$ python -q
>>> import numpy as np
>>> from numpy import linalg as LA
>>> np.set_printoptions(precision=3, suppress=True, linewidth=120)
>>> def rd(a):
...     return np.round(a, 3) + 0
... 
>>> arr = np.load("a.npy")
>>> arr
array([[ 0.03, -0.09,  0.15,  0.22],
       [-0.18,  0.54, -0.9 , -1.32],
       [-0.24,  0.72, -1.2 , -1.76]])
>>> rank = LA.matrix_rank(arr)
>>> rank
np.int64(1)
>>> N = LA.svd(arr)[2][rank:].T
>>> rd(arr @ N)
array([[0., 0., 0.],
       [0., 0., 0.],
       [0., 0., 0.]])
>>> LA.matrix_rank(arr.T @ arr), LA.matrix_rank(arr @ arr.T)
(np.int64(1), np.int64(1))
>>> rd(N @ N.T)
array([[ 0.989,  0.034, -0.056, -0.083],
       [ 0.034,  0.899,  0.169,  0.248],
       [-0.056,  0.169,  0.718, -0.413],
       [-0.083,  0.248, -0.413,  0.394]])
>>> np.allclose(arr @ N, 0)
True
>>> N.shape
(4, 3)
>>> ang = np.radians(90)
>>> Rm = np.eye(4)
>>> Rm[3, 3] = Rm[0, 0] = np.cos(ang)
>>> Rm[3, 0], Rm[0, 3] = -np.sin(ang), np.sin(ang)
>>> rd(Rm)
array([[ 0.,  0.,  0.,  1.],
       [ 0.,  1.,  0.,  0.],
       [ 0.,  0.,  1.,  0.],
       [-1.,  0.,  0.,  0.]])
>>> out = arr @ Rm.T
>>> rd(out)
array([[ 0.22, -0.09,  0.15, -0.03],
       [-1.32,  0.54, -0.9 ,  0.18],
       [-1.76,  0.72, -1.2 ,  0.24]])
>>> rd(LA.svd(arr, compute_uv=False)), rd(LA.svd(out, compute_uv=False))
(array([2.841, 0.   , 0.   ]), array([2.841, 0.   , 0.   ]))
>>> np.abs(out - arr).max(axis=0)
array([1.52, 0.  , 0.  , 2.  ])
>>> np.allclose(arr @ arr.T, out @ out.T)
True
>>> rd(LA.det(Rm)), np.trace(Rm)
(np.float64(1.0), np.float64(2.0))
>>> F = np.load("layer8.npy")
>>> F
array([[-3.081,  0.935, -2.028,  2.943],
       [ 1.353, -0.36 ,  1.03 , -1.398],
       [-1.341,  0.499, -0.934,  1.467],
       [-0.133, -0.095, -0.187, -0.013],
       [-0.398,  0.066, -0.336,  0.404],
       [ 1.923, -0.623,  1.251, -1.932],
       [-6.154,  2.11 , -3.987,  6.12 ],
       [ 4.822, -1.685,  3.215, -4.734],
       [ 1.057, -0.267,  0.628, -1.091],
       [-1.72 ,  0.59 , -1.212,  1.962],
       [ 1.072, -0.37 ,  0.658, -1.057],
       [ 0.765, -0.276,  0.255, -0.72 ],
       [ 0.437, -0.15 ,  0.354, -0.686],
       [ 4.19 , -1.522,  2.876, -4.261]])
>>> dist = LA.norm(F[:, None] - F[None], axis=-1)
>>> dist.shape
(14, 14)
>>> np.unravel_index(dist.round(6).argmax(), dist.shape)
(np.int64(6), np.int64(7))
>>> np.flatnonzero(dist[0] < dist.mean() / 2)
array([0, 9])
>>> rd(dist[:5, :5])
array([[0.   , 7.038, 2.568, 4.677, 4.155],
       [7.038, 0.   , 4.479, 2.383, 2.891],
       [2.568, 4.479, 0.   , 2.136, 1.601],
       [4.677, 2.383, 2.136, 0.   , 0.541],
       [4.155, 2.891, 1.601, 0.541, 0.   ]])
>>> vec = np.array([-1, -1, -1, 0])
>>> target = F @ vec
>>> rd(LA.pinv(F) @ F)
array([[1., 0., 0., 0.],
       [0., 1., 0., 0.],
       [0., 0., 1., 0.],
       [0., 0., 0., 1.]])
>>> rd(LA.solve(F.T @ F, F.T @ target))
array([-1., -1., -1.,  0.])
>>> rd(LA.lstsq(F, target)[0])
array([-1., -1., -1.,  0.])
>>> rng = np.random.default_rng(24)
>>> target = target + 0.02 * rng.normal(size=14)
>>> rd(target)
array([ 4.201, -2.016,  1.753,  0.411,  0.661, -2.556,  8.043, -6.378, -1.399,  2.319, -1.364, -0.726, -0.628, -5.558])
>>> c, *_ = LA.lstsq(F, target)
>>> c.round()
array([-1., -1., -1., -0.])
>>> rd(c)
array([-1.048, -0.907, -1.061, -0.118])
>>> [round(float(LA.norm(LA.solve(F.T @ F + lam * np.eye(4), F.T @ target))), 2) for lam in (0, 1, 10, 100)]
[1.75, 0.84, 0.8, 0.6]
>>> P = F @ LA.solve(F.T @ F, F.T)
>>> rd(np.diag(P))
array([0.322, 0.273, 0.108, 0.385, 0.097, 0.07 , 0.432, 0.353, 0.306, 0.356, 0.032, 0.502, 0.353, 0.411])
>>> out = np.array([[2, 2, -3], [-2, -3, 3], [-3, -2, -2], [3, -1, 3]])
>>> np.vstack([F, out.T]).shape
(17, 4)
>>> LA.matrix_rank(np.vstack([F, out.T]))
np.int64(4)
>>> rd(np.einsum("ij->j", F))
array([ 2.792, -1.148,  1.583, -2.996])
>>> left, sv, vt = LA.svd(arr)
>>> vecs = vt[:(sv > 1e-8).sum()]
>>> vec = arr[2] + 3 * arr[1] + rng.integers(2) * np.eye(4)[1]
>>> rd(vec)
array([-0.78,  2.34, -3.9 , -5.72])
>>> rd(LA.norm(vec - vecs.T @ vecs @ vec))
np.float64(0.0)
>>> np.allclose(vecs.T @ vecs @ vec, vec)
True
>>> rd(vecs.T @ vecs)
array([[ 0.011, -0.034,  0.056,  0.083],
       [-0.034,  0.101, -0.169, -0.248],
       [ 0.056, -0.169,  0.282,  0.413],
       [ 0.083, -0.248,  0.413,  0.606]])
>>> u = np.array([1, 1])
>>> X = -1 * np.eye(2) + np.outer(u, u)
>>> X
array([[0., 1.],
       [1., 0.]])
>>> vec = np.array([1, 3])
>>> target = X @ vec
>>> c, lr = np.zeros(2), 1 / LA.norm(X, 2) ** 2
>>> for i in range(15):
...     c -= lr * X.T @ (X @ c - target)
...     if i % 5 == 0: print(i, round(LA.norm(X @ c - target), 3))
... 
0 0.0
5 0.0
10 0.0
>>> c
array([1., 3.])
>>> w, vecs = LA.eigh(X)
>>> rd(vecs @ np.diag(w) @ vecs.T)
array([[0., 1.],
       [1., 0.]])
>>> rd(vecs.T @ vecs)
array([[1., 0.],
       [0., 1.]])
>>> w.sum(), np.trace(X)
(np.float64(0.0), np.float64(0.0))
>>> np.abs(vecs[:, -1]).round(6).argmax()
np.int64(0)
>>> (w > 1e-8).sum(), (w < -1e-8).sum()
(np.int64(1), np.int64(1))
>>> w
array([-1.,  1.])
>>> np.unique(w.round(6) + 0, return_counts=True)[1]
array([1, 1])
>>> rd(vecs.T @ X @ vecs)
array([[-1.,  0.],
       [ 0.,  1.]])
>>> lab = rng.permutation(2)
>>> lab
array([1, 0])
>>> out = X[lab][:, lab]
>>> rd(LA.det(out)), rd(LA.det(X[lab]))
(np.float64(-1.0), np.float64(1.0))
>>> out
array([[0., 1.],
       [1., 0.]])
>>> np.trace(out)
np.float64(0.0)
>>> np.allclose(out, X)
True
>>> np.diag(out)
array([0., 0.])
>>> u = np.array([-3, 1])
>>> out = X + np.outer(u, np.eye(2)[0])
>>> rd(LA.det(out) / LA.det(X)), rd(1 + LA.solve(X, u)[0])
(np.float64(2.0), np.float64(2.0))
>>> mat = np.load("out3.npy")
>>> mat
array([[8, 7, 8, 7, 8, 7],
       [7, 5, 7, 5, 7, 5],
       [0, 2, 0, 2, 0, 2],
       [8, 7, 8, 7, 8, 7],
       [7, 5, 7, 5, 7, 5],
       [0, 2, 0, 2, 0, 2]])
>>> left, sv, vt = LA.svd(mat)
>>> rd(sv)
array([33.601,  4.123,  0.   ,  0.   ,  0.   ,  0.   ])
>>> np.argmax(sv[:-1] / (sv[1:] + 1e-6)) + 1
np.int64(2)
>>> out = left[:, :2] @ np.diag(sv[:2]) @ vt[:2]
>>> rd(LA.norm(mat - out) / LA.norm(mat))
np.float64(0.0)
>>> rd(np.abs(mat - out).max())
np.float64(0.0)
>>> LA.matrix_rank(mat, rtol=0.1)
np.int64(2)
>>> LA.cond(mat) > 100
np.True_
>>> [round(float(x), 3) for x in LA.svd(mat, compute_uv=False)[:3]]
[33.601, 4.123, 0.0]
>>> rd(LA.det(mat))
np.float64(0.0)
>>> mat @ mat
array([[225, 210, 225, 210, 225, 210],
       [180, 168, 180, 168, 180, 168],
       [ 30,  28,  30,  28,  30,  28],
       [225, 210, 225, 210, 225, 210],
       [180, 168, 180, 168, 180, 168],
       [ 30,  28,  30,  28,  30,  28]])
>>> LA.matrix_power(mat, 4)
array([[189225, 176610, 189225, 176610, 189225, 176610],
       [151380, 141288, 151380, 141288, 151380, 141288],
       [ 25230,  23548,  25230,  23548,  25230,  23548],
       [189225, 176610, 189225, 176610, 189225, 176610],
       [151380, 141288, 151380, 141288, 151380, 141288],
       [ 25230,  23548,  25230,  23548,  25230,  23548]])
>>> (mat + mat.T) / 2
array([[8. , 7. , 4. , 7.5, 7.5, 3.5],
       [7. , 5. , 4.5, 6. , 6. , 3.5],
       [4. , 4.5, 0. , 5. , 3.5, 1. ],
       [7.5, 6. , 5. , 7. , 6.5, 4.5],
       [7.5, 6. , 3.5, 6.5, 7. , 2.5],
       [3.5, 3.5, 1. , 4.5, 2.5, 2. ]])
>>> lab = rng.permutation(6)
>>> lab
array([5, 0, 1, 4, 3, 2])
>>> out = mat[lab][:, lab]
>>> out
array([[2, 0, 2, 0, 2, 0],
       [7, 8, 7, 8, 7, 8],
       [5, 7, 5, 7, 5, 7],
       [5, 7, 5, 7, 5, 7],
       [7, 8, 7, 8, 7, 8],
       [2, 0, 2, 0, 2, 0]])
>>> rd(np.sort(np.abs(LA.eigvals(out))))
array([ 0.,  0.,  0.,  0.,  0., 29.])
>>> rd(LA.det(out)), rd(LA.det(mat[lab]))
(np.float64(0.0), np.float64(0.0))
>>> u = np.array([-7, -1, -9, -9])
>>> M = np.array([np.roll(u, i) for i in range(4)])
>>> M
array([[-7, -1, -9, -9],
       [-9, -7, -1, -9],
       [-9, -9, -7, -1],
       [-1, -9, -9, -7]])
>>> cov = M.T @ M
>>> cov
array([[212, 160, 144, 160],
       [160, 212, 160, 144],
       [144, 160, 212, 160],
       [160, 144, 160, 212]])
>>> rd(LA.eigvalsh(cov)[::-1])
array([676.,  68.,  68.,  36.])
>>> vec = np.ones(4)
>>> for _ in range(6):
...     vec = cov @ vec
...     vec /= LA.norm(vec)
...     print(round(vec @ cov @ vec, 3))
... 
676.0
676.0
676.0
676.0
676.0
676.0
>>> rd(LA.eigvalsh(cov)[-1])
np.float64(676.0)
>>> np.allclose(arr[:-1].T @ LA.lstsq(arr[:-1].T, arr[-1])[0], arr[-1])
True
>>> np.unique(arr.round(6), axis=0).shape
(3, 4)
>>> rd(np.trace(LA.pinv(arr) @ arr))
np.float64(1.0)
>>> def softmax(z):
...     e = np.exp(z - z.max(axis=-1, keepdims=True))
...     return e / e.sum(axis=-1, keepdims=True)
... 
>>> rd(softmax(M[0]))
array([0.002, 0.997, 0.   , 0.   ])
>>> rd(softmax(M).sum(axis=1))
array([1., 1., 1., 1.])
>>> S = M @ M.T / np.sqrt(4)
>>> rd(softmax(S)[0] @ M)
array([-7., -1., -9., -9.])
>>> rd(softmax(S + np.triu(np.full(S.shape, -np.inf), 1)))
array([[1., 0., 0., 0.],
       [0., 1., 0., 0.],
       [0., 0., 1., 0.],
       [0., 0., 0., 1.]])
>>> softmax(S).round(6).argmax(axis=1)
array([0, 1, 2, 3])
>>> rd(softmax(S))
array([[1., 0., 0., 0.],
       [0., 1., 0., 0.],
       [0., 0., 1., 0.],
       [0., 0., 0., 1.]])
>>> out = M / LA.norm(M, axis=1, keepdims=True)
>>> cov = out @ out.T
>>> rd(LA.norm(out, axis=1))
array([1., 1., 1., 1.])
>>> (cov - 2 * np.eye(4)).round(6).argmax(axis=1)
array([1, 0, 1, 0])
>>> rd(cov[0])
array([1.   , 0.755, 0.679, 0.755])
